>>> import numpy as np
>>> np.set_printoptions(precision=3, suppress=True, linewidth=100, legacy="1.25")
>>> feats = np.load("out6.npy")
>>> print(feats)
[[ 0.107 -0.194 -0.265 -0.395  0.033 -0.164  0.005 -0.165 -0.269 -0.302 -0.095  0.103  0.113
   0.312]
 [ 1.104 -2.118 -2.054 -3.063 -0.049 -2.062  0.011 -1.039 -2.015 -2.007 -0.971  1.035  0.935
   2.998]
 [ 1.122 -2.153 -2.127 -3.248  0.065 -2.222  0.017 -1.049 -2.107 -2.238 -1.024  1.043  1.067
   3.367]
 [-0.353  0.901  0.838  1.229 -0.02   0.923  0.021  0.417  0.867  0.808  0.333 -0.343 -0.408
  -1.237]
 [ 0.223 -0.516 -0.479 -0.741  0.085 -0.444  0.048 -0.34  -0.435 -0.522 -0.192  0.328  0.318
   0.666]
 [ 0.087 -0.318 -0.361 -0.549  0.01  -0.351  0.015 -0.191 -0.324 -0.315 -0.111  0.166  0.175
   0.446]
 [ 0.12  -0.201 -0.086 -0.238 -0.077 -0.099 -0.076 -0.009 -0.126 -0.066 -0.05   0.105  0.119
   0.205]
 [-0.229  0.507  0.459  0.696  0.054  0.393  0.015  0.122  0.513  0.493  0.205 -0.168 -0.139
  -0.698]
 [ 1.697 -3.477 -3.534 -5.401  0.039 -3.454 -0.038 -1.725 -3.584 -3.501 -1.769  1.652  1.749
   5.363]
 [ 1.305 -2.822 -2.704 -4.033 -0.081 -2.71   0.048 -1.349 -2.713 -2.705 -1.429  1.407  1.358
   4.13 ]
 [-1.302  2.575  2.584  4.023  0.007  2.679 -0.073  1.328  2.599  2.639  1.388 -1.276 -1.377
  -3.889]
 [ 0.732 -1.464 -1.503 -2.131  0.045 -1.465  0.024 -0.761 -1.512 -1.514 -0.713  0.723  0.74
   2.143]
 [-1.428  2.691  2.616  4.1    0.052  2.686 -0.055  1.366  2.731  2.717  1.261 -1.383 -1.277
  -4.04 ]
 [-0.628  1.059  1.173  1.627 -0.002  1.089 -0.013  0.524  1.097  1.142  0.469 -0.543 -0.567
  -1.663]
 [ 0.749 -1.495 -1.417 -2.178  0.04  -1.394  0.001 -0.724 -1.385 -1.479 -0.654  0.709  0.685
   2.183]
 [ 0.237 -0.514 -0.501 -0.771 -0.088 -0.513  0.04  -0.269 -0.467 -0.478 -0.239  0.293  0.271
   0.773]
 [ 1.43  -3.014 -2.949 -4.457  0.02  -3.027  0.077 -1.488 -2.975 -2.921 -1.445  1.499  1.466
   4.389]
 [-0.585  1.07   1.084  1.609 -0.006  1.081 -0.051  0.601  1.003  1.109  0.614 -0.522 -0.5
  -1.62 ]
 [ 0.024 -0.157 -0.03  -0.181 -0.013 -0.034  0.014 -0.03   0.025 -0.084 -0.012  0.137 -0.035
   0.154]
 [ 2.419 -4.679 -4.696 -7.109  0.106 -4.768  0.017 -2.357 -4.769 -4.756 -2.372  2.445  2.357
   7.083]
 [ 0.728 -1.711 -1.61  -2.441  0.034 -1.674  0.043 -0.836 -1.687 -1.676 -0.859  0.911  0.864
   2.536]
 [ 0.762 -1.664 -1.753 -2.456  0.023 -1.677 -0.046 -0.826 -1.593 -1.544 -0.847  0.817  0.779
   2.379]
 [ 0.907 -1.779 -1.738 -2.659 -0.071 -1.707  0.052 -0.902 -1.727 -1.691 -0.859  0.795  0.893
   2.595]
 [-1.062  2.174  2.26   3.256  0.013  2.131 -0.032  1.031  2.25   2.193  1.08  -1.13  -1.108
  -3.241]
 [-0.09   0.079  0.1    0.083  0.086  0.181  0.034  0.01   0.068  0.056  0.014 -0.011 -0.001
  -0.143]
 [ 0.179 -0.318 -0.343 -0.522  0.042 -0.366  0.048 -0.162 -0.354 -0.305 -0.051  0.173  0.246
   0.435]
 [-0.264  0.538  0.579  0.834  0.009  0.543 -0.019  0.337  0.63   0.543  0.327 -0.254 -0.294
  -0.849]
 [-0.803  1.547  1.49   2.419  0.051  1.508 -0.086  0.836  1.58   1.526  0.773 -0.749 -0.698
  -2.358]
 [ 1.421 -2.977 -2.989 -4.559  0.005 -2.976  0.013 -1.458 -2.959 -2.935 -1.554  1.527  1.563
   4.5  ]
 [-0.602  1.18   1.309  1.831  0.086  1.218  0.033  0.596  1.19   1.108  0.539 -0.591 -0.579
  -1.808]
 [-0.512  0.875  0.943  1.35   0.03   0.876  0.012  0.459  0.961  0.931  0.356 -0.499 -0.461
  -1.341]
 [ 0.581 -1.14  -1.125 -1.741  0.008 -1.114  0.025 -0.584 -1.175 -1.191 -0.565  0.577  0.566
   1.707]
 [-0.496  0.873  0.918  1.413  0.005  0.93  -0.041  0.399  0.856  0.949  0.351 -0.422 -0.484
  -1.395]
 [-1.566  3.043  3.045  4.54  -0.086  3.011  0.09   1.438  3.008  2.996  1.519 -1.531 -1.499
  -4.483]
 [-0.335  0.505  0.495  0.84  -0.059  0.472 -0.044  0.323  0.464  0.563  0.301 -0.214 -0.238
  -0.813]
 [-0.627  1.461  1.56   2.325  0.064  1.567 -0.039  0.693  1.491  1.474  0.778 -0.756 -0.76
  -2.282]
 [-0.673  1.138  1.05   1.7   -0.009  1.068 -0.087  0.622  0.972  1.178  0.552 -0.57  -0.532
  -1.717]
 [-1.36   2.84   2.812  4.137  0.073  2.855 -0.019  1.345  2.829  2.715  1.419 -1.365 -1.3
  -4.245]
 [ 0.597 -1.146 -1.242 -1.856  0.033 -1.191  0.063 -0.594 -1.157 -1.28  -0.604  0.577  0.572
   1.759]
 [-0.05   0.165  0.139  0.185  0.05   0.105  0.03   0.107  0.18   0.118  0.152  0.04  -0.107
  -0.141]
 [-1.149  2.204  2.273  3.366 -0.027  2.348  0.047  1.082  2.311  2.261  1.165 -1.126 -1.15
  -3.355]
 [-0.532  1.061  1.061  1.457  0.034  1.018  0.03   0.529  1.067  1.04   0.489 -0.531 -0.526
  -1.575]]
>>> C2 = np.cov(feats, rowvar=False)
>>> print(np.round(np.corrcoef(feats[:, 0], feats[:, 5])[0, 1], 3))
-0.998
>>> print(np.polyfit(feats[:, 0], feats[:, 5], 1))
[-1.997 -0.023]
>>> print(feats.std(axis=0))
[0.913 1.823 1.823 2.746 0.049 1.828 0.044 0.904 1.826 1.818 0.909 0.912 0.904 2.733]
>>> print(np.argsort(-feats.std(axis=0).round(6), kind="stable"))
[ 3 13  5  8  2  1  9  0 11 10  7 12  4  6]
>>> print(C2.shape)
(14, 14)
>>> ang = np.deg2rad(60)
>>> M = np.eye(16)
>>> M[np.ix_([4, 1], [4, 1])] = [[np.cos(ang), -np.sin(ang)], [np.sin(ang), np.cos(ang)]]
>>> print(M)
[[ 1.     0.     0.     0.     0.     0.     0.     0.     0.     0.     0.     0.     0.
   0.     0.     0.   ]
 [ 0.     0.5    0.     0.     0.866  0.     0.     0.     0.     0.     0.     0.     0.
   0.     0.     0.   ]
 [ 0.     0.     1.     0.     0.     0.     0.     0.     0.     0.     0.     0.     0.
   0.     0.     0.   ]
 [ 0.     0.     0.     1.     0.     0.     0.     0.     0.     0.     0.     0.     0.
   0.     0.     0.   ]
 [ 0.    -0.866  0.     0.     0.5    0.     0.     0.     0.     0.     0.     0.     0.
   0.     0.     0.   ]
 [ 0.     0.     0.     0.     0.     1.     0.     0.     0.     0.     0.     0.     0.
   0.     0.     0.   ]
 [ 0.     0.     0.     0.     0.     0.     1.     0.     0.     0.     0.     0.     0.
   0.     0.     0.   ]
 [ 0.     0.     0.     0.     0.     0.     0.     1.     0.     0.     0.     0.     0.
   0.     0.     0.   ]
 [ 0.     0.     0.     0.     0.     0.     0.     0.     1.     0.     0.     0.     0.
   0.     0.     0.   ]
 [ 0.     0.     0.     0.     0.     0.     0.     0.     0.     1.     0.     0.     0.
   0.     0.     0.   ]
 [ 0.     0.     0.     0.     0.     0.     0.     0.     0.     0.     1.     0.     0.
   0.     0.     0.   ]
 [ 0.     0.     0.     0.     0.     0.     0.     0.     0.     0.     0.     1.     0.
   0.     0.     0.   ]
 [ 0.     0.     0.     0.     0.     0.     0.     0.     0.     0.     0.     0.     1.
   0.     0.     0.   ]
 [ 0.     0.     0.     0.     0.     0.     0.     0.     0.     0.     0.     0.     0.
   1.     0.     0.   ]
 [ 0.     0.     0.     0.     0.     0.     0.     0.     0.     0.     0.     0.     0.
   0.     1.     0.   ]
 [ 0.     0.     0.     0.     0.     0.     0.     0.     0.     0.     0.     0.     0.
   0.     0.     1.   ]]
>>> print(np.linalg.svd(M, compute_uv=False))
[1. 1. 1. 1. 1. 1. 1. 1. 1. 1. 1. 1. 1. 1. 1. 1.]
>>> r0 = np.array([3, 3, 1, 2, 3, 1, 1, 1, 2, 0, 3, 0])
>>> F = r0[np.abs(np.subtract.outer(np.arange(12), np.arange(12)))]
>>> print(F)
[[3 3 1 2 3 1 1 1 2 0 3 0]
 [3 3 3 1 2 3 1 1 1 2 0 3]
 [1 3 3 3 1 2 3 1 1 1 2 0]
 [2 1 3 3 3 1 2 3 1 1 1 2]
 [3 2 1 3 3 3 1 2 3 1 1 1]
 [1 3 2 1 3 3 3 1 2 3 1 1]
 [1 1 3 2 1 3 3 3 1 2 3 1]
 [1 1 1 3 2 1 3 3 3 1 2 3]
 [2 1 1 1 3 2 1 3 3 3 1 2]
 [0 2 1 1 1 3 2 1 3 3 3 1]
 [3 0 2 1 1 1 3 2 1 3 3 3]
 [0 3 0 2 1 1 1 3 2 1 3 3]]
>>> # symmetric
>>> rng = np.random.default_rng(894)
>>> idx = rng.permutation(12)
>>> M2 = F[:, idx] * rng.choice([-1, 1], 12)
>>> print(M2)
[[-3  1  1  0  0 -3 -3 -1  2  3 -2  1]
 [ 0  1  3 -3  2 -3 -3 -1  1  2 -1  3]
 [-2  3  3  0  1 -3 -1 -1  1  1 -3  2]
 [-1  2  3 -2  1 -1 -2 -3  1  3 -3  1]
 [-1  1  1 -1  1 -2 -3 -2  3  3 -3  3]
 [-1  3  2 -1  3 -3 -1 -1  2  3 -1  3]
 [-3  3  3 -1  2 -1 -1 -3  1  1 -2  3]
 [-2  3  1 -3  1 -1 -1 -3  3  2 -3  1]
 [-1  1  1 -2  3 -1 -2 -3  3  3 -1  2]
 [-3  2  1 -1  3 -2  0 -1  3  1 -1  3]
 [-3  3  2 -3  3  0 -3 -2  1  1 -1  1]
 [-3  1  0 -3  1 -3  0 -3  2  1 -2  1]]
>>> Uu, _, VT = np.linalg.svd(F.T @ M2)
>>> print(np.round(Uu @ VT, 3) + 0)
[[ 0.  0.  0.  0.  0.  0. -1.  0.  0.  0.  0.  0.]
 [ 0.  0.  0.  0.  0. -1.  0.  0.  0.  0.  0.  0.]
 [ 0.  0.  1.  0.  0.  0.  0.  0.  0.  0.  0.  0.]
 [ 0.  0.  0.  0.  0.  0.  0.  0.  0.  0. -1.  0.]
 [ 0.  0.  0.  0.  0.  0.  0.  0.  0.  1.  0.  0.]
 [ 0.  0.  0.  0.  0.  0.  0.  0.  0.  0.  0.  1.]
 [ 0.  1.  0.  0.  0.  0.  0.  0.  0.  0.  0.  0.]
 [ 0.  0.  0.  0.  0.  0.  0. -1.  0.  0.  0.  0.]
 [ 0.  0.  0.  0.  0.  0.  0.  0.  1.  0.  0.  0.]
 [ 0.  0.  0.  0.  1.  0.  0.  0.  0.  0.  0.  0.]
 [-1.  0.  0.  0.  0.  0.  0.  0.  0.  0.  0.  0.]
 [ 0.  0.  0. -1.  0.  0.  0.  0.  0.  0.  0.  0.]]
>>> print(np.round(np.linalg.lstsq(F, M2)[0], 3) + 0)
[[ 0.  0.  0.  0.  0.  0. -1.  0.  0.  0.  0.  0.]
 [ 0.  0.  0.  0.  0. -1.  0.  0.  0.  0.  0.  0.]
 [ 0.  0.  1.  0.  0.  0.  0.  0.  0.  0.  0.  0.]
 [ 0.  0.  0.  0.  0.  0.  0.  0.  0.  0. -1.  0.]
 [ 0.  0.  0.  0.  0.  0.  0.  0.  0.  1.  0.  0.]
 [ 0.  0.  0.  0.  0.  0.  0.  0.  0.  0.  0.  1.]
 [ 0.  1.  0.  0.  0.  0.  0.  0.  0.  0.  0.  0.]
 [ 0.  0.  0.  0.  0.  0.  0. -1.  0.  0.  0.  0.]
 [ 0.  0.  0.  0.  0.  0.  0.  0.  1.  0.  0.  0.]
 [ 0.  0.  0.  0.  1.  0.  0.  0.  0.  0.  0.  0.]
 [-1.  0.  0.  0.  0.  0.  0.  0.  0.  0.  0.  0.]
 [ 0.  0.  0. -1.  0.  0.  0.  0.  0.  0.  0.  0.]]
>>> O, evecs = np.linalg.qr(F[:, :1])[0], np.linalg.qr(F[:, 1:])[0]
>>> sig = np.linalg.svd(O.T @ evecs, compute_uv=False)
>>> print(sig)
[0.966]
>>> print(round(float(np.linalg.norm(O @ O.T - evecs @ evecs.T, 2)), 3))
1.0
>>> X = np.load("x.npy")
>>> print(X)
[[ 0.901 -0.033 -0.166  0.033  0.033  0.232  0.099 -0.166  0.033 -0.166 -0.166  0.033  0.099]
 [-0.033  0.989 -0.055  0.011  0.011  0.077  0.033 -0.055  0.011 -0.055 -0.055  0.011  0.033]
 [-0.166 -0.055  0.724  0.055  0.055  0.387  0.166 -0.276  0.055 -0.276 -0.276  0.055  0.166]
 [ 0.033  0.011  0.055  0.989 -0.011 -0.077 -0.033  0.055 -0.011  0.055  0.055 -0.011 -0.033]
 [ 0.033  0.011  0.055 -0.011  0.989 -0.077 -0.033  0.055 -0.011  0.055  0.055 -0.011 -0.033]
 [ 0.232  0.077  0.387 -0.077 -0.077  0.459 -0.232  0.387 -0.077  0.387  0.387 -0.077 -0.232]
 [ 0.099  0.033  0.166 -0.033 -0.033 -0.232  0.901  0.166 -0.033  0.166  0.166 -0.033 -0.099]
 [-0.166 -0.055 -0.276  0.055  0.055  0.387  0.166  0.724  0.055 -0.276 -0.276  0.055  0.166]
 [ 0.033  0.011  0.055 -0.011 -0.011 -0.077 -0.033  0.055  0.989  0.055  0.055 -0.011 -0.033]
 [-0.166 -0.055 -0.276  0.055  0.055  0.387  0.166 -0.276  0.055  0.724 -0.276  0.055  0.166]
 [-0.166 -0.055 -0.276  0.055  0.055  0.387  0.166 -0.276  0.055 -0.276  0.724  0.055  0.166]
 [ 0.033  0.011  0.055 -0.011 -0.011 -0.077 -0.033  0.055 -0.011  0.055  0.055  0.989 -0.033]
 [ 0.099  0.033  0.166 -0.033 -0.033 -0.232 -0.099  0.166 -0.033  0.166  0.166 -0.033  0.901]]
>>> # orthonormal columns
>>> print(np.linalg.norm(X, axis=0))
[1. 1. 1. 1. 1. 1. 1. 1. 1. 1. 1. 1. 1.]
